$ python -q
>>> import numpy as np
>>> np.set_printoptions(precision=2, suppress=True, linewidth=140, legacy="1.25")
>>> rng = np.random.default_rng(977769)
>>> labels = rng.integers(0, 2, 10)
>>> data = np.triu((labels[:, None] == labels) & (rng.random((10, 10)) < 0.8), 1).astype(int)
>>> data += data.T
>>> data
array([[0, 0, 0, 0, 1, 0, 0, 0, 0, 1],
       [0, 0, 1, 1, 0, 0, 1, 1, 0, 0],
       [0, 1, 0, 0, 0, 1, 0, 1, 1, 0],
       [0, 1, 0, 0, 0, 1, 1, 1, 0, 0],
       [1, 0, 0, 0, 0, 0, 0, 0, 0, 1],
       [0, 0, 1, 1, 0, 0, 1, 0, 1, 0],
       [0, 1, 0, 1, 0, 1, 0, 1, 0, 0],
       [0, 1, 1, 1, 0, 0, 1, 0, 0, 0],
       [0, 0, 1, 0, 0, 1, 0, 0, 0, 0],
       [1, 0, 0, 0, 1, 0, 0, 0, 0, 0]])
>>> M2 = data / np.sqrt((data ** 2).mean(axis=1, keepdims=True))
>>> np.linalg.norm(M2, axis=1)
array([3.16, 3.16, 3.16, 3.16, 3.16, 3.16, 3.16, 3.16, 3.16, 3.16])
>>> np.linalg.matrix_rank(M2) == np.linalg.matrix_rank(data)
True
>>> mat = np.loadtxt("data.csv", delimiter=",")
>>> mat
array([[ -1.2,  -0.8,   1. ,  -1.5,   0. ,  -0.2,  -1.4,   0.3,  -0.9,   3.4,  -1.8,   0.5],
       [ -0.1,  -2.7,   0.4,  -0.8,  -0.7,   0.2,  -0.2,  -0.3,  -0.4,   0.7,  -0.7,   0.4],
       [  0. ,  -0.8,   1. ,   0.9,  -0.8,   0.2,   1.1,   0.8,   0.3,  -2. ,  -1.2,  -1.7],
       [ -0.4,  -1.3,   0.2,  -0.1,   0.2,   0. ,   1.3,   0.4,   0.5,  -1.5,  -0.4,   1.2],
       [ -1.3,   0.3,  -1.3,  -0.5,  -0.2,  -0.3,   0.1,  -0.2,   1.4,   0.2,   0.9,   0.4],
       [ -0.2,   0. ,   0.2,   1.2,   0.2,  -0.1,  -0.2,  -0.3,  -0.7,  -0.6,  -1.1,  -0.7],
       [  0.1,   0.6,   0.9,   0.5,  -0.2,  -0.1,   0.6,   0. ,  -1.8,  -0.7,  -0.4,   0. ],
       [ -2.4,  -0.2,  -0.4,  -0.1,   1.7,   0.8,   0.1,  -0.3,  -0.8,  -1.5,   0.2,   0.4],
       [  0.1,  -1.5,   0.1,   0.9,  -0.1,   0.3,  -1.7,   2.2,  -1.9,   2. ,   1.4,   0.9],
       [  0.5,   2.4,   2. ,  -0.4,  -0.9,  -0.9,   1.4,   1.4,  -1.1,   0.4,  -0.7,   0.4],
       [ -0.1,  -0.1,  -0.2,  -0.1,  -0.9,  -0.5,  -1.1,  -0.2,   2.2,   0.3,   0.9,   0.5],
       [ -1.1,  -0.6,  -1.4,  -2. ,  -1.1,  -0.9,  -2.3,   0.1,   0.6,   1.2,   0.2,   0.4],
       [ -0.4,   0.9,   2.4,  -1. ,  -0.6,   0.5,   0.7,   0.9,   0.8,  -0.9,   0.9,   0.1],
       [  0.2,  -0.7,  -0.8,   0.8,  -3.2,   0.3,   2. ,  -0.6,  -0.1,  -2.1,  -0.9,   1.4],
       [ -0.1,  -1.7,  -0.2,  -1.6,   0.5,   1.5,  -1.1,  -1.7,  -1.2,   0.1,   0.5,   1.8],
       [  0.5,   0.1,  -0.8,   0. ,   1.6,  -0.3,  -0.9,  -0.3,  -0.1,  -0.4,  -2.6,   1.1],
       [  0.3,   0.8,  -2.1,  -0.5,   1.5,   1.1,   1.2,  -0.4,  -2.6,  -0.3,  -0.6,  -0.5],
       [ -0.2,   2.1,  -0.2,   0.6,   0.6,   1.2,   1.1,  -0.2,  -0.4,   0.7,  -1.2,  -0.2],
       [  0.7,   1. ,   0.4,   1.2,   0.3,   1.1,   0.5,   0. ,   0.9,   0.4,   0.9,   0.4],
       [ -0.2,  -2.4,   0.9,   0.2,  -0.8,  -1.9,  -0.8,  -0.8,   0.3,   0.7,   0.3,   0.1],
       [ -0.6,   0.2,   0.5,   1.3,  -1. ,  -0.2,  -0.5,   0.8,  -2. ,   0.2,   0.4,   0.4],
       [ -1.2,   0.3,  -1.2,  -1.7,  -0.2,   0.1,   0.2,   0.6,  -1.8,   1. ,   1.1,   0.7],
       [  0.6,   0.2,  -0.4,  -0.5,  -0.9,   0. ,   0.4,  -1.1,   0.8,  -0.7,   1.3,  -2.8],
       [ -1.1,  -2.2,   0.6,   0.6,   0.5,  -2.3,   0.5,  -1.9,  -0.8,   0.3,   0.1,   0.1],
       [  0.4,   1.3,  -0.6,   0.1,   0.9,   0.8,   0. ,  -0.7,   0.1,  -1.5,   0.3,   0.2],
       [  0.2,   0.8,  -0.5,  -0.3,  -1.2,  -0.1,  -0.4,   0.1,   0.3,   0.6,  -0.9,   1.2],
       [  1.4,  -0.1,  -0.2,  -0.7,   1.6,  -0.1,  -0.2,   0.4,   0.3,   1.4,   0.4,  -1.5],
       [  0. ,   1. ,   0.3,  -0.1,   0.9,  -1.7,   0.2,  -0.8,   0.3,   0.6,   1.5,   0.9],
       [  1.4,  -1.2,  -0.6,   0.8,  -0.7,  -0.2,   0. ,   1.8,  -1.8,  -1.7,   0.2,   0.4],
       [ -2.5,   1.4,   0. ,   0.8,  -0.2,   0.8,   0. ,  -0.6,   1.7,  -0.9,  -0.3,   0.5],
       [ -1.3,   1.9,   1.2,   0.1,   0.4,  -1.7,   0.2,   0.4,   0.9,  -0.9,   0.2,   1.3],
       [ -0.4,   0.3,   0.2,  -0.9,  -1.7,   0.7,   0. ,   0.7,   0.1,  -0.9,  -1.2,   1.1],
       [ 38. ,   2. ,   4. , -50. , -14. ,  14. ,  -4. , -16. ,   6. , -10. ,   0. , -14. ],
       [ -0.6,   0.2,   1.7,   0.3,  -1.7,   1.1,  -1.7,   0.9,   0.4,   0. ,   1.6,  -0.4],
       [  0.4,  -2.5,  -0.3,  -0.7,  -0.1,   2.3,  -0.3,   0.1,   0.7,   0.2,   1.1,  -0.2],
       [  0. ,  -0.3,  -1.3,   1. ,  -0.3,  -1.5,   0.6,   1.1,  -0.4,  -1.1,  -0.6,  -1.6],
       [  0.3,  -0.5,  -0.9,  -0.8,  -1.7,   0.2,  -0.9,  -0.6,   1.9,  -0.7,  -0.2,   0.9]])
>>> x0 = np.array([0, -2, 3, 0, 3, 3, 2, -1, 3, -3, -2, 3])
>>> y = mat @ x0
>>> np.round(np.linalg.solve(mat.T @ mat, mat.T @ y), 2) + 0
array([ 0., -2.,  3.,  0.,  3.,  3.,  2., -1.,  3., -3., -2.,  3.])
>>> np.round(np.linalg.lstsq(mat, y)[0], 2) + 0
array([ 0., -2.,  3.,  0.,  3.,  3.,  2., -1.,  3., -3., -2.,  3.])
>>> np.round(np.linalg.pinv(mat) @ mat, 2) + 0
array([[1., 0., 0., 0., 0., 0., 0., 0., 0., 0., 0., 0.],
       [0., 1., 0., 0., 0., 0., 0., 0., 0., 0., 0., 0.],
       [0., 0., 1., 0., 0., 0., 0., 0., 0., 0., 0., 0.],
       [0., 0., 0., 1., 0., 0., 0., 0., 0., 0., 0., 0.],
       [0., 0., 0., 0., 1., 0., 0., 0., 0., 0., 0., 0.],
       [0., 0., 0., 0., 0., 1., 0., 0., 0., 0., 0., 0.],
       [0., 0., 0., 0., 0., 0., 1., 0., 0., 0., 0., 0.],
       [0., 0., 0., 0., 0., 0., 0., 1., 0., 0., 0., 0.],
       [0., 0., 0., 0., 0., 0., 0., 0., 1., 0., 0., 0.],
       [0., 0., 0., 0., 0., 0., 0., 0., 0., 1., 0., 0.],
       [0., 0., 0., 0., 0., 0., 0., 0., 0., 0., 1., 0.],
       [0., 0., 0., 0., 0., 0., 0., 0., 0., 0., 0., 1.]])
>>> y = y + 0.1 * rng.normal(size=37)
>>> y
array([ -6.94,   4.26,   8.38,  16.48,  -2.64,   0.7 ,  -0.8 ,   9.99, -13.58,  -4.81,  -1.27, -14.66,   9.09,   6.9 ,   8.78,   9.08,
        -4.35,   1.44,   5.34,  -2.87, -10.57, -13.16,  -9.02,   0.45,   6.23,  -3.56,  -5.08,  -3.32,  -3.34,   9.67,   4.84,   5.04,
        22.01,  -4.59,   8.75, -10.04,   3.55])
>>> beta, *_ = np.linalg.lstsq(mat, y)
>>> round(np.linalg.norm(y - mat @ beta), 2)
0.5
